$ python3 -q
>>> import numpy as np
>>> np.set_printoptions(precision=2, suppress=True, linewidth=100)
>>> arr = np.load("case0.npy")
>>> print(arr)
[[-1.88 -4.96 -4.97 -7.02  3.06  6.04  2.97  6.01 -0.02  3.96]
 [-1.93 -5.01 -4.99 -6.96  2.93  6.03  3.02  6.    0.03  3.97]
 [-2.1  -4.92 -5.06 -6.94  2.94  5.97  3.1   5.92 -0.02  3.96]
 [-1.99 -5.02 -4.97 -6.98  2.98  5.99  3.05  6.02  0.02  4.  ]
 [-1.94 -4.95 -5.1  -7.04  2.97  6.01  2.99  5.96 -0.02  3.97]
 [-1.96 -5.03 -4.95 -6.98  2.98  6.05  3.03  6.02  0.04  3.93]
 [-2.03 -4.94 -4.87 -6.98  3.03  6.07  2.9   6.06 -0.03  4.11]
 [-1.98 -4.98 -4.99 -6.98  2.94  5.97  2.95  6.07  0.    3.97]
 [-1.95 -5.   -4.99 -7.01  3.07  6.03  3.06  6.02  0.12  4.11]
 [-1.96 -5.04 -5.04 -6.95  2.99  6.05  3.04  5.99 -0.01  4.04]
 [-0.99 -5.91 -2.13  6.92 -2.98 -1.04 -8.03  6.97  5.03  4.98]
 [-1.08 -6.03 -2.    6.98 -3.01 -1.09 -7.91  6.99  5.03  5.  ]
 [-1.06 -5.97 -1.97  7.04 -2.97 -1.06 -8.02  7.07  4.95  5.02]
 [-0.95 -6.01 -1.99  7.01 -3.04 -1.05 -7.91  7.02  4.99  5.07]
 [-0.97 -5.99 -1.99  6.92 -3.06 -1.01 -7.92  7.05  4.97  5.09]
 [-0.97 -5.98 -2.03  6.94 -3.   -0.95 -7.95  6.97  5.01  5.06]
 [-1.   -6.   -2.03  6.98 -2.9  -0.9  -8.03  7.02  4.95  4.97]
 [-1.06 -5.93 -2.05  7.02 -3.   -1.03 -8.07  6.96  5.05  5.03]
 [-1.   -5.92 -1.96  6.95 -3.   -1.   -8.    6.98  4.97  5.03]
 [-0.95 -6.   -2.04  7.01 -3.03 -1.03 -7.98  7.05  5.05  4.97]]
>>> cov = np.cov(arr, rowvar=False)
>>> print(np.argwhere(np.triu(np.abs(np.corrcoef(arr.T)) > 0.8, 1)))
[[0 1]
 [0 2]
 [0 3]
 [0 4]
 [0 5]
 [0 6]
 [0 7]
 [0 8]
 [0 9]
 [1 2]
 [1 3]
 [1 4]
 [1 5]
 [1 6]
 [1 7]
 [1 8]
 [1 9]
 [2 3]
 [2 4]
 [2 5]
 [2 6]
 [2 7]
 [2 8]
 [2 9]
 [3 4]
 [3 5]
 [3 6]
 [3 7]
 [3 8]
 [3 9]
 [4 5]
 [4 6]
 [4 7]
 [4 8]
 [4 9]
 [5 6]
 [5 7]
 [5 8]
 [5 9]
 [6 7]
 [6 8]
 [6 9]
 [7 8]
 [7 9]
 [8 9]]
>>> print(np.polyfit(arr[:, 4], arr[:, 0], 1))
[-0.16 -1.49]
>>> print(np.round(np.linalg.eigvalsh(cov)[::-1], 2) + 0)
[115.48   0.01   0.     0.     0.     0.     0.     0.     0.     0.  ]
>>> print(round(np.corrcoef(arr[:, 4], arr[:, 0])[0, 1], 2))
-0.99
